$ python3 -q
>>> import numpy as np
>>> np.set_printoptions(precision=3, suppress=True, linewidth=120)
>>> tidy = lambda a: np.round(a, 3) + 0
>>> m1 = np.loadtxt("w.csv", delimiter=",")
>>> m1
array([[ 2.982, -0.069, -0.095,  1.965,  2.977,  0.078],
       [ 2.922, -0.006,  0.043,  1.962,  3.083, -0.022],
       [ 3.01 ,  0.077, -0.003,  2.067,  3.013,  0.044],
       [ 2.929,  0.107,  0.04 ,  1.905,  3.031, -0.03 ],
       [ 2.917, -0.053,  0.03 ,  2.015,  2.982, -0.109],
       [ 2.978,  0.062, -0.033,  2.038,  2.957, -0.059],
       [ 2.981, -0.028,  0.009,  1.987,  2.957,  0.077],
       [ 3.096,  0.011, -0.037,  1.959,  3.101,  0.075],
       [ 2.983, -0.1  ,  0.026,  2.041,  3.021, -0.003],
       [ 1.097,  2.05 ,  3.06 ,  2.996,  2.982,  1.988],
       [ 1.   ,  2.1  ,  2.986,  2.973,  2.953,  2.015],
       [ 1.143,  1.994,  2.953,  2.962,  2.987,  1.966],
       [ 1.048,  2.017,  3.091,  3.056,  3.007,  1.887],
       [ 1.005,  1.965,  2.939,  3.004,  3.01 ,  1.99 ],
       [ 1.122,  2.058,  3.07 ,  2.977,  2.936,  2.004],
       [ 0.967,  2.011,  3.001,  3.094,  3.08 ,  1.959],
       [ 0.94 ,  2.074,  2.994,  3.012,  2.995,  1.998],
       [ 0.924,  1.998,  2.993,  3.081,  2.953,  2.013],
       [ 2.934,  0.022,  0.987,  2.026,  0.995, -0.062],
       [ 3.064, -0.046,  0.967,  1.935,  1.032, -0.027],
       [ 3.047,  0.116,  0.996,  1.985,  0.975,  0.006],
       [ 3.007, -0.034,  1.073,  2.021,  1.065, -0.007],
       [ 2.999,  0.058,  0.972,  1.945,  1.049,  0.   ],
       [ 2.955, -0.024,  0.95 ,  1.955,  1.006,  0.093],
       [ 2.975,  0.   ,  0.998,  1.996,  1.005,  0.019],
       [ 2.96 , -0.074,  1.013,  1.859,  1.057,  0.093],
       [ 2.968,  0.029,  1.005,  1.986,  1.01 ,  0.007]])
>>> cent = m1[[3, 16]].astype(float)
>>> for _ in range(7):
...     z = np.linalg.norm(m1[:, None] - cent, axis=-1).argmin(axis=1)
...     cent = np.array([m1[z == j].mean(axis=0) for j in range(2)])
... 
>>> z
array([0, 0, 0, 0, 0, 0, 0, 0, 0, 1, 1, 1, 1, 1, 1, 1, 1, 1, 0, 0, 0, 0, 0, 0, 0, 0, 0])
>>> np.abs(cent[1] - cent[0]).argmax()
np.int64(2)
>>> Xs = (m1 - m1.mean(axis=0)) / m1.std(axis=0)
>>> tidy(Xs.std(axis=0))
array([1., 1., 1., 1., 1., 1.])
>>> np.argwhere(np.abs(Xs) > 2)
array([], shape=(0, 2), dtype=int64)
>>> b = np.linalg.lstsq(np.delete(Xs, 0, axis=1), Xs[:, 0])[0]
>>> tidy(b)
array([-0.08 , -0.381, -0.241, -0.144, -0.248])
>>> tidy(1 - np.var(Xs[:, 0] - np.delete(Xs, 0, axis=1) @ b))
np.float64(0.996)
>>> np.abs(b).argmax()
np.int64(1)
>>> M2 = np.c_[m1[:, :5] @ np.array([[0, 2, 5, 0, 2],
...     [0, 2, 1, 1, 2],
...     [1, 3, 1, 0, 5],
...     [3, 1, 0, 5, 4],
...     [0, 5, 1, 3, 0]]), np.array([4, 0, 4, 3, 4, 8, 8, 5, 6, 1, 0, 9, 0, 0, 4, 5, 9, 1, 4, 3, 6, 2, 0, 0, 9, 4, 9])]
>>> tidy(M2)
array([[ 5.8  , 22.391, 17.723, 18.687, 13.211,  4.   ],
       [ 5.929, 23.338, 17.73 , 19.053, 13.895,  0.   ],
       [ 6.198, 23.297, 18.137, 19.451, 14.427,  4.   ],
       [ 5.755, 23.252, 17.823, 18.725, 13.892,  3.   ],
       [ 6.075, 22.743, 17.544, 18.968, 13.938,  4.   ],
       [ 6.081, 22.804, 17.876, 19.123, 14.067,  8.   ],
       [ 5.97 , 22.705, 17.843, 18.778, 13.899,  8.   ],
       [ 5.84 , 23.567, 18.555, 19.109, 13.865,  5.   ],
       [ 6.149, 22.99 , 17.862, 19.168, 14.06 ,  6.   ],
       [12.048, 33.38 , 13.577, 25.976, 33.578,  1.   ],
       [11.905, 32.896, 13.039, 25.824, 33.022,  0.   ],
       [11.839, 33.03 , 13.649, 25.765, 32.887,  9.   ],
       [12.259, 33.494, 13.355, 26.318, 33.809,  0.   ],
       [11.951, 32.811, 12.939, 26.015, 32.651,  0.   ],
       [12.001, 33.227, 13.674, 25.751, 33.618,  4.   ],
       [12.283, 33.453, 12.927, 26.721, 33.337,  5.   ],
       [12.03 , 32.997, 12.763, 26.119, 33.046,  9.   ],
       [12.236, 32.669, 12.564, 26.262, 33.133,  1.   ],
       [ 7.065, 15.874, 16.674, 13.137, 18.951,  4.   ],
       [ 6.772, 16.032, 17.273, 12.725, 18.611,  3.   ],
       [ 6.951, 16.174, 17.322, 12.966, 19.246,  6.   ],
       [ 7.136, 16.511, 17.139, 13.266, 19.395,  2.   ],
       [ 6.807, 16.22 , 17.074, 12.93 , 18.754,  0.   ],
       [ 6.815, 15.697, 16.707, 12.769, 18.432,  0.   ],
       [ 6.986, 15.965, 16.878, 12.995, 18.924,  9.   ],
       [ 6.59 , 15.955, 16.796, 12.392, 18.273,  4.   ],
       [ 6.963, 16.045, 16.884, 12.989, 18.963,  9.   ]])
>>> tidy(np.linalg.norm(np.linalg.qr(m1)[0].T @ M2, axis=0) ** 2 / ((M2 ** 2).sum(axis=0) + 1e-12))
array([1.   , 1.   , 1.   , 1.   , 1.   , 0.661])
>>> tidy(np.linalg.norm(M2 - m1 @ np.linalg.lstsq(m1, M2)[0], axis=0))
array([ 0.   ,  0.   ,  0.   ,  0.   ,  0.   , 15.337])
>>> X = np.load("case0.npy")
>>> X
array([[ 2,  0,  0,  0],
       [ 0,  1,  0,  0],
       [ 0,  0,  2,  1],
       [ 0,  0, -2,  0]])
>>> w1 = np.array([[0, 0, 2], [2, 2, 0], [0, 3, 1], [3, 2, 1]])
>>> b = np.array([1, 5, 8])
>>> H = np.maximum(X @ w1 + b, 0)
>>> H
array([[ 1,  5, 12],
       [ 3,  7,  8],
       [ 4, 13, 11],
       [ 1,  0,  6]])
>>> cent = np.array([[9, 0, -8], [-8, -3, 6], [-5, 3, 9]])
>>> w1 @ cent
array([[-10,   6,  18],
       [  2,  -6,  -4],
       [-29,  -6,  27],
       [  6,  -3,  -3]])
>>> rng = np.random.default_rng(410907)
>>> M2 = X + rng.integers(-2, 3, (4, 2)) @ rng.integers(-2, 3, (2, 4))
>>> M2
array([[ 1,  2, -3, -3],
       [ 2,  3,  3,  0],
       [-2,  0, -2, -1],
       [-1,  4, -6, -5]])
>>> np.linalg.matrix_rank(M2 - X, tol=1e-8)
np.int64(2)
>>> np.abs(M2 - X).sum(axis=1)
array([ 9,  7,  8, 14])
>>> mat = np.load("m.npy")
>>> mat
array([[ 6, -8,  1, -1,  9],
       [ 0,  0, -6,  8,  8],
       [ 0,  0, -4, -2, -8],
       [ 0,  0,  0,  4, -8],
       [ 0,  0,  0,  0,  2]])
>>> left, sig, VT = np.linalg.svd(mat)
>>> np.argmax(sig[:-1] / (sig[1:] + 1e-6)) + 1
np.int64(4)
>>> M2 = left[:, :4] @ np.diag(sig[:4]) @ VT[:4]
>>> tidy(np.linalg.norm(mat - M2, 2)), tidy(sig[4])
(np.float64(0.0), np.float64(0.0))
>>> np.linalg.matrix_rank(M2)
np.int64(4)
>>> tidy(M2)
array([[ 6., -8.,  1., -1.,  9.],
       [ 0.,  0., -6.,  8.,  8.],
       [ 0.,  0., -4., -2., -8.],
       [ 0.,  0.,  0.,  4., -8.],
       [ 0.,  0.,  0.,  0.,  2.]])
>>> M2 = np.array([[-3, -3, 4], [-1, 3, 3], [-4, -4, -4], [3, -5, 1], [-3, -4, 5]])
>>> np.vstack([mat, M2.T]).shape
(8, 5)
>>> np.einsum("ik,kj->ij", mat, M2)
array([[-44, -77,  40],
       [ 24, -48,  72],
       [ 34,  58, -26],
       [ 36,  12, -36],
       [ -6,  -8,  10]])
>>> mat @ M2
array([[-44, -77,  40],
       [ 24, -48,  72],
       [ 34,  58, -26],
       [ 36,  12, -36],
       [ -6,  -8,  10]])
>>> np.einsum("ik,kj->ji", mat, M2)
array([[-44,  24,  34,  36,  -6],
       [-77, -48,  58,  12,  -8],
       [ 40,  72, -26, -36,  10]])
>>> np.einsum("ij,ij->i", mat, mat)
array([183, 164,  84,  80,   4])
>>> M2.T @ mat.T
array([[-44,  24,  34,  36,  -6],
       [-77, -48,  58,  12,  -8],
       [ 40,  72, -26, -36,  10]])
>>> t = np.radians(24)
>>> Rm = np.eye(5)
>>> Rm[3, 3] = Rm[2, 2] = np.cos(t)
>>> Rm[3, 2], Rm[2, 3] = -np.sin(t), np.sin(t)
>>> tidy(Rm)
array([[ 1.   ,  0.   ,  0.   ,  0.   ,  0.   ],
       [ 0.   ,  1.   ,  0.   ,  0.   ,  0.   ],
       [ 0.   ,  0.   ,  0.914,  0.407,  0.   ],
       [ 0.   ,  0.   , -0.407,  0.914,  0.   ],
       [ 0.   ,  0.   ,  0.   ,  0.   ,  1.   ]])
>>> M2 = mat @ Rm.T
>>> np.allclose(np.linalg.norm(mat, axis=1), np.linalg.norm(M2, axis=1))
True
>>> tidy(np.linalg.det(Rm)), tidy(np.trace(Rm))
(np.float64(1.0), np.float64(4.827))
>>> feats = np.load("data.npy")
>>> feats
array([[-0.9  ,  1.   , -0.8  ,  0.   , -0.014],
       [ 1.7  ,  0.6  ,  0.3  ,  0.2  , -0.581],
       [ 1.   , -0.1  ,  0.3  , -0.9  ,  2.727],
       [ 0.3  ,  1.2  , -1.3  , -0.2  ,  0.588],
       [-2.5  ,  0.4  ,  1.7  , -1.8  ,  5.418],
       [ 0.9  , -0.1  , -0.9  ,  0.6  , -1.833],
       [ 0.3  ,  1.2  ,  0.8  , -1.1  ,  3.29 ],
       [-0.7  ,  0.5  ,  1.   ,  0.3  , -0.866],
       [-1.6  , -0.6  ,  0.1  , -1.3  ,  3.889],
       [ 0.7  , -0.4  , -2.1  ,  0.4  , -1.217],
       [-1.1  , -0.8  , -0.2  ,  2.3  , -6.875],
       [ 0.9  ,  0.4  ,  0.7  , -0.5  ,  1.507],
       [-0.2  ,  0.3  , -0.4  , -0.7  ,  2.056]])
>>> z = feats[:, 3] > np.median(feats[:, 3])
>>> u = feats[z].mean(axis=0) - feats[~z].mean(axis=0)
>>> z.astype(int)
array([1, 1, 0, 0, 0, 1, 0, 1, 0, 1, 1, 0, 0])
>>> tidy(u)
array([ 0.357, -0.267, -0.721,  1.562, -4.68 ])
>>> D = np.linalg.norm(feats[:, None] - feats[None], axis=-1)
>>> (D + 1e9 * np.eye(13)).round(6).argmin(axis=1)
array([ 3,  5, 11,  0,  8,  9,  2,  0, 12,  5,  5,  2,  2])
>>> tidy(D[:5, :5])
array([[0.   , 2.914, 3.789, 1.46 , 6.474],
       [2.914, 0.   , 3.624, 2.531, 7.722],
       [3.789, 3.624, 0.   , 3.131, 4.745],
       [1.46 , 2.531, 3.131, 0.   , 6.586],
       [6.474, 7.722, 4.745, 6.586, 0.   ]])
>>> tidy(D[5])
array([2.851, 2.073, 4.949, 2.951, 8.77 , 0.   , 5.837, 2.749, 6.622, 1.41 , 5.77 , 3.896, 4.294])
>>> np.unravel_index(D.round(6).argmax(), D.shape)
(np.int64(4), np.int64(10))
>>> D.mean(axis=1).argmax()
np.int64(10)
>>> D.shape
(13, 13)
>>> cent = np.array([[1, -4, -2, -4], [2, 5, -4, 1], [2, 0, 0, 1], [-3, 4, 4, -5]])
>>> W0 = (rng.random((16, 4)) < 0.25) @ cent
>>> W0
array([[ 2,  0,  0,  1],
       [-3,  4,  4, -5],
       [ 2,  0,  0,  1],
       [ 2,  0,  0,  1],
       [ 2,  0,  0,  1],
       [ 0,  0,  0,  0],
       [ 2,  0,  0,  1],
       [-1,  9,  0, -4],
       [ 0,  5, -2, -8],
       [ 0,  0,  0,  0],
       [ 1, -4, -2, -4],
       [ 0,  0,  0,  0],
       [ 0,  0,  0,  0],
       [ 0,  0,  0,  0],
       [ 1,  9,  0, -3],
       [ 2,  0,  0,  1]])
>>> M2 = np.c_[W0[:, :2] @ np.array([[3, 3], [-3, -1]]), np.array([1, 0, 1, -2, -2, 2, 0, -3, 3, -3, -3, 1, 1, -2, 2, 0])]
>>> M2
array([[  6,   6,   1],
       [-21, -13,   0],
       [  6,   6,   1],
       [  6,   6,  -2],
       [  6,   6,  -2],
       [  0,   0,   2],
       [  6,   6,   0],
       [-30, -12,  -3],
       [-15,  -5,   3],
       [  0,   0,  -3],
       [ 15,   7,  -3],
       [  0,   0,   1],
       [  0,   0,   1],
       [  0,   0,  -2],
       [-24,  -6,   2],
       [  6,   6,   0]])
>>> tidy(np.linalg.norm(M2 - W0 @ np.linalg.lstsq(W0, M2)[0], axis=0))
array([0.   , 0.   , 7.636])
>>> tidy(np.linalg.norm(np.linalg.qr(W0)[0].T @ M2, axis=0) ** 2 / ((M2 ** 2).sum(axis=0) + 1e-12))
array([1.   , 1.   , 0.028])
>>> Xs = (W0 - W0.mean(axis=0)) / W0.std(axis=0)
>>> np.argwhere(np.abs(Xs) > 2)
array([[ 1,  0],
       [ 1,  2],
       [ 7,  1],
       [ 8,  3],
       [14,  1]])
>>> tidy(Xs.std(axis=0))
array([1., 1., 1., 1.])
>>> b = np.linalg.lstsq(np.delete(Xs, 1, axis=1), Xs[:, 1])[0]
>>> tidy(1 - np.var(Xs[:, 1] - np.delete(Xs, 1, axis=1) @ b))
np.float64(0.384)
>>> tidy(b)
array([ 0.217,  0.377, -0.712])
>>> np.abs(b).argmax()
np.int64(2)
>>> z = rng.permutation(4)
>>> M2 = W0[:, z] * rng.choice([-1, 1], 4)
>>> M2
array([[ 0,  0,  1,  2],
       [-4,  4, -5, -3],
       [ 0,  0,  1,  2],
       [ 0,  0,  1,  2],
       [ 0,  0,  1,  2],
       [ 0,  0,  0,  0],
       [ 0,  0,  1,  2],
       [-9,  0, -4, -1],
       [-5, -2, -8,  0],
       [ 0,  0,  0,  0],
       [ 4, -2, -4,  1],
       [ 0,  0,  0,  0],
       [ 0,  0,  0,  0],
       [ 0,  0,  0,  0],
       [-9,  0, -3,  1],
       [ 0,  0,  1,  2]])
>>> left, _, VT = np.linalg.svd(W0.T @ M2)
>>> tidy(np.linalg.lstsq(W0, M2)[0])
array([[ 0.,  0.,  0.,  1.],
       [-1.,  0.,  0.,  0.],
       [ 0.,  1.,  0.,  0.],
       [ 0.,  0.,  1.,  0.]])
>>> z
array([1, 2, 3, 0])
>>> J = np.load("dump.npy")
>>> J
array([[0, 1, 0, 0],
       [1, 0, 0, 0],
       [0, 0, 1, 0],
       [0, 0, 0, 1]])
>>> w, vecs = np.linalg.eigh(J)
>>> x = np.array([2, 2, 3, 3])
>>> tidy(vecs * np.maximum(w, 0) @ vecs.T)
array([[0.5, 0.5, 0. , 0. ],
       [0.5, 0.5, 0. , 0. ],
       [0. , 0. , 1. , 0. ],
       [0. , 0. , 0. , 1. ]])
>>> x @ J @ x
np.int64(26)
>>> x = np.array([1, 0, 2, 0])
>>> tidy(np.linalg.inv(J))
array([[0., 1., 0., 0.],
       [1., 0., 0., 0.],
       [0., 0., 1., 0.],
       [0., 0., 0., 1.]])
>>> tidy(np.linalg.det(J))
np.float64(-1.0)
>>> tidy(np.sort(np.abs(np.degrees(np.angle(np.linalg.eigvals(J))))))
array([  0.,   0.,   0., 180.])
>>> [p for p in range(1, 25) if np.allclose(np.linalg.matrix_power(J, p), np.eye(4))]
[2, 4, 6, 8, 10, 12, 14, 16, 18, 20, 22, 24]
>>> cent = feats[[10, 3]].astype(float)
>>> for _ in range(7):
...     z = np.linalg.norm(feats[:, None] - cent, axis=-1).argmin(axis=1)
...     cent = np.array([feats[z == j].mean(axis=0) for j in range(2)])
... 
>>> z
array([1, 1, 1, 1, 1, 1, 1, 1, 1, 1, 0, 1, 1])
>>> tidy(cent)
array([[-1.1  , -0.8  , -0.2  ,  2.3  , -6.875],
       [-0.008,  0.367, -0.05 , -0.417,  1.247]])
>>> M = np.array([[15, 0, -1], [-1, 5, -2], [-2, -2, -2]])
>>> z = rng.permutation(3)
>>> z
array([2, 1, 0])
>>> M2 = M[z][:, z]
>>> tidy(np.sort(np.abs(np.linalg.eigvals(M2))))
array([ 2.651,  5.543, 15.108])
>>> np.diag(M2)
array([-2,  5, 15])
>>> np.allclose(M2, M)
False
>>> Q, vecs = np.linalg.qr(M[:, :1])[0], np.linalg.qr(M[:, 1:])[0]
>>> sig = np.linalg.svd(Q.T @ vecs, compute_uv=False)
>>> tidy(np.degrees(np.arccos(sig.clip(0, 1))))
array([77.391])
>>> (sig > 0.9).sum()
np.int64(0)
>>> tidy(np.linalg.norm(Q @ Q.T - vecs @ vecs.T, 2))
np.float64(1.0)
>>> Q = M.astype(float).copy()
>>> for j in range(3):
...     Q[:, j] -= Q[:, :j] @ (Q[:, :j].T @ Q[:, j])
...     Q[:, j] /= np.linalg.norm(Q[:, j])
... 
>>> tidy(Q.T @ Q)
array([[1., 0., 0.],
       [0., 1., 0.],
       [0., 0., 1.]])
>>> u, v = M[0], M[1]
>>> u @ u
np.int64(226)
>>> u @ v
np.int64(-13)
>>> pr = (u @ v) / (u @ u) * u
>>> tidy(pr)
array([-0.863,  0.   ,  0.058])
>>> tidy(v - pr)
array([-0.137,  5.   , -2.058])
>>> tidy(np.linalg.norm(u + v) ** 2 + np.linalg.norm(u - v) ** 2)
np.float64(512.0)
>>> w, vecs = np.linalg.eig(M)
>>> tidy(M @ vecs[:, 0] - w[0] * vecs[:, 0])
array([0., 0., 0.])
>>> tidy(np.sort(np.linalg.eigvals(M.T)))
array([-2.651,  5.543, 15.108])
>>> tidy(np.prod(w))
np.float64(-222.0)
>>> tidy(np.sort(np.linalg.eigvals(M @ M)))
array([  7.027,  30.726, 228.247])
